$ ipython --no-banner

In [1]: import numpy as np

In [2]: np.set_printoptions(precision=2, suppress=True, linewidth=140, floatmode="fixed")

In [3]: def tidy(a):
   ...:     return np.round(a, 2) + 0
   ...: 

In [4]: B = np.array([[1, 3], [2, 3]])

In [5]: X = np.kron(np.eye(2, dtype=int), B)

In [6]: print(X)
[[1 3 0 0]
 [2 3 0 0]
 [0 0 1 3]
 [0 0 2 3]]

In [7]: print((X - X.T) / 2)
[[ 0.00  0.50  0.00  0.00]
 [-0.50  0.00  0.00  0.00]
 [ 0.00  0.00  0.00  0.50]
 [ 0.00  0.00 -0.50  0.00]]

In [8]: np.linalg.determinant(X)
---------------------------------------------------------------------------
AttributeError                            Traceback (most recent call last)
Cell In[8], line 1
----> 1 np.linalg.determinant(X)

AttributeError: module 'numpy.linalg' has no attribute 'determinant'

In [9]: print(np.trace(X))
8

In [10]: X.inv()
---------------------------------------------------------------------------
AttributeError                            Traceback (most recent call last)
Cell In[10], line 1
----> 1 X.inv()

AttributeError: 'numpy.ndarray' object has no attribute 'inv'

In [11]: print(np.linalg.matrix_power(X, 2))
[[ 7 12  0  0]
 [ 8 15  0  0]
 [ 0  0  7 12]
 [ 0  0  8 15]]

In [12]: print(np.allclose(X, X.T))
False

In [13]: print((X + X.T) / 2)
[[1.00 2.50 0.00 0.00]
 [2.50 3.00 0.00 0.00]
 [0.00 0.00 1.00 2.50]
 [0.00 0.00 2.50 3.00]]

In [14]: print(tidy(np.abs(np.linalg.eigvals(X)).max()))
4.65

In [15]: print(tidy(np.sort(np.abs(np.linalg.eigvals(X)))))
[0.65 0.65 4.65 4.65]

In [16]: O, evecs = np.linalg.qr(X[:, :3])[0], np.linalg.qr(X[:, 3:])[0]

In [17]: sigma = np.linalg.svd(O.T @ evecs, compute_uv=False)

In [18]: print(tidy(np.degrees(np.arccos(sigma.clip(0, 1)))))
[18.43]

In [19]: vals, evecs = np.linalg.eig(X)

In [20]: print(tidy(vals))
[-0.65  4.65 -0.65  4.65]

In [21]: print(tidy(np.prod(vals)))
9.0

In [22]: print(tidy(np.sort(np.linalg.eigvals(X.T))))
[-0.65 -0.65  4.65  4.65]

In [23]: print(tidy(np.sort(np.linalg.eigvals(X @ X))))
[ 0.42  0.42 21.58 21.58]

In [24]: T = np.stack([X, 4 * X, X[::-1]])

In [25]: print((T @ X.T).shape)
(3, 4, 4)

In [26]: print(T.sum(axis=0))
[[ 5 15  2  3]
 [10 15  1  3]
 [ 2  3  5 15]
 [ 1  3 10 15]]

In [27]: rng = np.random.default_rng(26)

In [28]: m1 = np.triu(rng.random((5, 5)) < 0.5, 1).astype(int)

In [29]: m1 = m1 + m1.T

In [30]: print(m1)
[[0 1 1 0 0]
 [1 0 1 0 1]
 [1 1 0 0 1]
 [0 0 0 0 0]
 [0 1 1 0 0]]

In [31]: print(tidy(np.sort(np.linalg.eigvals(m1).real)))
[-1.56 -1.00  0.00  0.00  2.56]

In [32]: print(m1 @ m1)
[[2 1 1 0 2]
 [1 3 2 0 1]
 [1 2 3 0 1]
 [0 0 0 0 0]
 [2 1 1 0 2]]

In [33]: print(m1.sum(axis=0))
[2 3 3 0 2]

In [34]: print(np.trace(m1 @ m1 @ m1) // 6)
2

In [35]: print(np.argwhere(np.triu(m1)))
[[0 1]
 [0 2]
 [1 2]
 [1 4]
 [2 4]]

In [36]: low = np.diag(m1.sum(axis=1)) - m1

In [37]: print(low @ np.ones(5))
[0.00 0.00 0.00 0.00 0.00]

In [38]: print(np.linalg.matrix_rank(low))
3

In [39]: print(low)
[[ 2 -1 -1  0  0]
 [-1  3 -1  0 -1]
 [-1 -1  3  0 -1]
 [ 0  0  0  0  0]
 [ 0 -1 -1  0  2]]

In [40]: Uu, sigma, Vh = np.linalg.svd(low)

In [41]: evecs = Vh[:(sigma > 1e-8).sum()]

In [42]: x = low[4] + -2 * low[0] + rng.integers(2) * np.eye(5)[0]

In [43]: print(x)
[-4.00  1.00  1.00  0.00  2.00]

In [44]: print(tidy(np.diag(evecs.T @ evecs)))
[0.75 0.75 0.75 0.00 0.75]

In [45]: print(tidy(np.linalg.norm(x - evecs.T @ evecs @ x)))
0.0

In [46]: print(np.allclose(evecs.T @ evecs @ x, x))
True

In [47]: t = np.radians(15)

In [48]: Rm = np.eye(5)

In [49]: Rm[1, 1] = Rm[3, 3] = np.cos(t)

In [50]: Rm[1, 3], Rm[3, 1] = -np.sin(t), np.sin(t)

In [51]: print(tidy(Rm))
[[ 1.00  0.00  0.00  0.00  0.00]
 [ 0.00  0.97  0.00 -0.26  0.00]
 [ 0.00  0.00  1.00  0.00  0.00]
 [ 0.00  0.26  0.00  0.97  0.00]
 [ 0.00  0.00  0.00  0.00  1.00]]

In [52]: B = m1 @ Rm.T

In [53]: print(tidy(B))
[[0.00 0.97 1.00 0.26 0.00]
 [1.00 0.00 1.00 0.00 1.00]
 [1.00 0.97 0.00 0.26 1.00]
 [0.00 0.00 0.00 0.00 0.00]
 [0.00 0.97 1.00 0.26 0.00]]

In [54]: print(np.allclose(np.linalg.norm(m1, axis=1), np.linalg.norm(B, axis=1)))
True

In [55]: print(tidy(np.abs(B - m1).max(axis=0)))
[0.00 0.03 0.00 0.26 0.00]
